>>> import numpy as np
>>> from numpy import linalg as LA
>>> np.set_printoptions(precision=2, suppress=True, linewidth=120)
>>> def rnd(a):
...     return np.round(a, 2) + 0
... 
>>> u = np.array([2, 2, 1])
>>> g = np.array([0, 3, -4, 2])
>>> data = u[:, None] + g[None, :]
>>> data
array([[ 2,  5, -2,  4],
       [ 2,  5, -2,  4],
       [ 1,  4, -3,  3]])
>>> # rows 0 and 1 are equal
>>> M2 = np.array([[2, 3], [2, 0], [3, 1], [1, 3]])
>>> np.einsum("ij,ij->i", data, data)
array([49, 49, 35])
>>> print(np.vstack([data, M2.T]).shape)
(5, 4)
>>> M2.T @ data.T
array([[12, 12,  4],
       [16, 16,  9]])
>>> LA.matrix_rank(np.vstack([data, M2.T]))
np.int64(4)
>>> W = np.array([[-1, -1, -3], [-2, 0, 2], [2, 0, 1], [1, -2, 1]])
>>> coef = np.array([3, -1, 2])
>>> H = np.maximum(data @ W + coef, 0)
>>> (H > 0).astype(int)
array([[0, 0, 1],
       [0, 0, 1],
       [0, 0, 1]])
>>> (H > 0).mean(axis=0)
array([0., 0., 1.])
>>> cent = np.array([[3, 2, 4], [2, 1, 5], [3, 5, 5]])
>>> H @ cent
array([[24, 40, 40],
       [24, 40, 40],
       [21, 35, 35]])
>>> E = np.array([[0.9, 0.5, 0.4, 0.8],
...     [0.4, -1.8, -1.4, -1.8],
...     [0.5, 1.5, -0.5, -2.6],
...     [-0.8, 0.2, -1.3, 0.4]])
>>> print(E)
[[ 0.9  0.5  0.4  0.8]
 [ 0.4 -1.8 -1.4 -1.8]
 [ 0.5  1.5 -0.5 -2.6]
 [-0.8  0.2 -1.3  0.4]]
>>> u = np.array([9, 1, 9, -1])
>>> M2 = E + np.outer(u, np.eye(4)[1])
>>> rnd(LA.det(M2) / LA.det(E)), rnd(1 + LA.solve(E, u)[1])
(np.float64(4.45), np.float64(4.45))
>>> LA.matrix_rank(LA.inv(M2) - LA.inv(E), tol=1e-8)
np.int64(1)
>>> LA.matrix_rank(M2 - E)
np.int64(1)
>>> M2 = E / np.sqrt((E ** 2).mean(axis=1, keepdims=True))
>>> print(rnd(E - E.mean(axis=1, keepdims=True)))
[[ 0.25 -0.15 -0.25  0.15]
 [ 1.55 -0.65 -0.25 -0.65]
 [ 0.78  1.78 -0.22 -2.33]
 [-0.43  0.57 -0.92  0.78]]
>>> rnd(LA.norm(M2, axis=1))
array([2., 2., 2., 2.])
